% python3 -q
>>> import numpy as np
>>> import numpy.linalg as la
>>> np.set_printoptions(precision=1, suppress=True, linewidth=100)
>>> rd = lambda a: np.round(a, 1) + 0
>>> M = np.load("x.npy")
>>> print(M)
[[ 8  0  0  0  0  0  0  0  0  0]
 [ 1 -5  0  0  0  0  0  0  0  0]
 [ 3  4  3  0  0  0  0  0  0  0]
 [ 8 -9 -8  0  0  0  0  0  0  0]
 [ 2 -1  0 -5  5  0  0  0  0  0]
 [ 6  2 -7  3  0  8  0  0  0  0]
 [ 7  0  9 -3  9  8  4  0  0  0]
 [ 8 -7  2 -8  3  6  3  2  0  0]
 [-8 -1 -7 -8 -5  6 -5 -5  2  0]
 [ 9  1  3 -4 -9 -6 -5 -9 -7  8]]
>>> rd(la.norm(M[0], 1)), rd(la.norm(M[0], np.inf))
(np.float64(8.0), np.float64(8.0))
>>> rd(la.norm(M, 2))
np.float64(24.0)
>>> rd(la.norm(M, 1)), rd(la.norm(M, np.inf))
(np.float64(60.0), np.float64(61.0))
>>> print(rd(la.norm(M, "nuc")))
104.2
>>> M[0] @ M[7]
np.int64(64)
>>> rd(la.norm(M[0] - M[7]))
np.float64(13.2)
>>> rng = np.random.default_rng(81)
>>> z = rng.permutation(10)
>>> z
array([1, 8, 5, 0, 9, 7, 2, 6, 3, 4])
>>> Y = M[z][:, z]
>>> np.trace(Y)
np.int64(35)
>>> rd(la.det(Y)), rd(la.det(M[z]))
(np.float64(0.0), np.float64(0.0))
>>> np.allclose(Y, M)
False
>>> rd(np.sort(np.abs(la.eigvals(Y))))
array([0., 2., 2., 3., 4., 5., 5., 8., 8., 8.])
>>> left, sig, Vt = la.svd(M)
>>> V = Vt[:(sig > 1e-8).sum()]
>>> vec = M[8] + -2 * M[1] + rng.integers(2) * np.eye(10)[0]
>>> vec
array([-10.,   9.,  -7.,  -8.,  -5.,   6.,  -5.,  -5.,   2.,   0.])
>>> la.matrix_rank(np.vstack([M, vec]))
np.int64(9)
